$ ipython --no-banner

In [1]: import numpy as np

In [2]: np.set_printoptions(suppress=True, linewidth=160)

In [3]: rd = lambda a: np.round(a, 2) + 0

In [4]: E = np.array([[0, 0, 0, 0], [0, 0, 1, 1], [0, 1, 0, 1], [0, 1, 1, 0]])

In [5]: E
Out[5]: 
array([[0, 0, 0, 0],
       [0, 0, 1, 1],
       [0, 1, 0, 1],
       [0, 1, 1, 0]])

In [6]: # 2 blocks once reordered

In [7]: rng = np.random.default_rng(709999)

In [8]: lab = rng.permutation(4)

In [9]: lab
Out[9]: array([0, 3, 2, 1])

In [10]: out = E[lab][:, lab]

In [11]: out
Out[11]: 
array([[0, 0, 0, 0],
       [0, 0, 1, 1],
       [0, 1, 0, 1],
       [0, 1, 1, 0]])

In [12]: np.diag(out)
Out[12]: array([0, 0, 0, 0])

In [13]: rd(np.sort(np.abs(np.linalg.eigvals(out))))
Out[13]: array([0., 1., 1., 2.])

In [14]: E.sum(axis=0)
Out[14]: array([0, 2, 2, 2])

In [15]: np.argwhere(np.triu(E))
Out[15]: 
array([[1, 2],
       [1, 3],
       [2, 3]])

In [16]: L = np.diag(E.sum(axis=1)) - E

In [17]: round(np.linalg.det(L[1:, 1:]))
Out[17]: 0

In [18]: L @ np.ones(4)
Out[18]: array([0., 0., 0., 0.])

In [19]: U, s, Vh = np.linalg.svd(E)

In [20]: evecs = Vh[:(s > 1e-8).sum()]

In [21]: x = E[2] + 3 * E[1] + rng.integers(2) * np.eye(4)[0]

In [22]: x
Out[22]: array([0., 1., 3., 4.])

In [23]: rd(np.linalg.norm(x - evecs.T @ evecs @ x))
Out[23]: np.float64(0.0)

In [24]: np.allclose(evecs.T @ evecs @ x, x)
Out[24]: True

In [25]: rd(np.diag(evecs.T @ evecs))
Out[25]: array([0., 1., 1., 1.])

In [26]: rd(E @ np.linalg.pinv(E) @ E)
Out[26]: 
array([[0., 0., 0., 0.],
       [0., 0., 1., 1.],
       [0., 1., 0., 1.],
       [0., 1., 1., 0.]])

In [27]: np.abs(np.diag(np.linalg.qr(E)[1])) > 1e-9
Out[27]: array([False,  True,  True,  True])

In [28]: np.allclose(E[:-1].T @ np.linalg.lstsq(E[:-1].T, E[-1])[0], E[-1])
Out[28]: False

In [29]: out = np.array([[5, -1, -3, -5, -2, 4, -4],
    ...:     [2, -3, 4, 4, -1, 2, 3],
    ...:     [5, 2, 1, -4, 0, -4, -1],
    ...:     [3, 0, -4, -4, 0, -4, 5],
    ...:     [1, -5, 4, -3, -2, 5, 5],
    ...:     [-2, -5, -4, -5, -3, -1, -5],
    ...:     [-1, 2, 3, 4, 0, 1, 3],
    ...:     [-3, -2, -3, 0, -5, -5, -3]])

In [30]: feats = out.T @ out

In [31]: feats
Out[31]: 
array([[ 78,   8,   4, -46,   7,  13,  17],
       [  8,  72,   5,  33,  40, -26,   5],
       [  4,   5,  92,  63,  21,  50,  61],
       [-46,  33,  63, 123,  27,  14,  38],
       [  7,  40,  21,  27,  43,   8,  25],
       [ 13, -26,  50,  14,   8, 104,  22],
       [ 17,   5,  61,  38,  25,  22, 119]])

In [32]: out = feats + rng.integers(-2, 3, (7, 4)) @ rng.integers(-2, 3, (4, 7))

In [33]: out
Out[33]: 
array([[ 81,  13,  -2, -48,   4,  14,  15],
       [  3,  74,   3,  34,  47, -19,  12],
       [  4,  12,  89,  58,  27,  57,  65],
       [-41,  36,  59, 121,  24,  15,  34],
       [  7,  45,  18,  24,  45,  11,  27],
       [  9, -20,  52,   8,  18, 110,  30],
       [ 11,   6,  64,  37,  29,  21, 125]])

In [34]: out - feats
Out[34]: 
array([[ 3,  5, -6, -2, -3,  1, -2],
       [-5,  2, -2,  1,  7,  7,  7],
       [ 0,  7, -3, -5,  6,  7,  4],
       [ 5,  3, -4, -2, -3,  1, -4],
       [ 0,  5, -3, -3,  2,  3,  2],
       [-4,  6,  2, -6, 10,  6,  8],
       [-6,  1,  3, -1,  4, -1,  6]])

In [35]: np.linalg.matrix_rank(out - feats, tol=1e-8)
Out[35]: np.int64(4)

In [36]: evals, evecs = np.linalg.eigh(feats)

In [37]: rd(evals.sum()), np.trace(feats)
Out[37]: (np.float64(631.0), np.int64(631))

In [38]: np.abs(evecs[:, -1]).round(6).argmax()
Out[38]: np.int64(3)

In [39]: np.unique(evals.round(6) + 0, return_counts=True)[1]
Out[39]: array([1, 1, 1, 1, 1, 1, 1])

In [40]: rd(np.linalg.eigvalsh(feats @ feats))
Out[40]: array([   47.02,   241.04,   925.95,  5195.11, 12437.28, 20882.58, 62540.02])

In [41]: rd(np.linalg.eigvalsh(feats + -1 * np.eye(7)))
Out[41]: array([  5.86,  14.53,  29.43,  71.08, 110.52, 143.51, 249.08])

In [42]: rd(np.linalg.svd(feats, compute_uv=False))
Out[42]: array([250.08, 144.51, 111.52,  72.08,  30.43,  15.53,   6.86])

In [43]: rd(evecs @ np.diag(evals) @ evecs.T)
Out[43]: 
array([[ 78.,   8.,   4., -46.,   7.,  13.,  17.],
       [  8.,  72.,   5.,  33.,  40., -26.,   5.],
       [  4.,   5.,  92.,  63.,  21.,  50.,  61.],
       [-46.,  33.,  63., 123.,  27.,  14.,  38.],
       [  7.,  40.,  21.,  27.,  43.,   8.,  25.],
       [ 13., -26.,  50.,  14.,   8., 104.,  22.],
       [ 17.,   5.,  61.,  38.,  25.,  22., 119.]])

In [44]: (evals > 1e-8).sum(), (evals < -1e-8).sum()
Out[44]: (np.int64(7), np.int64(0))
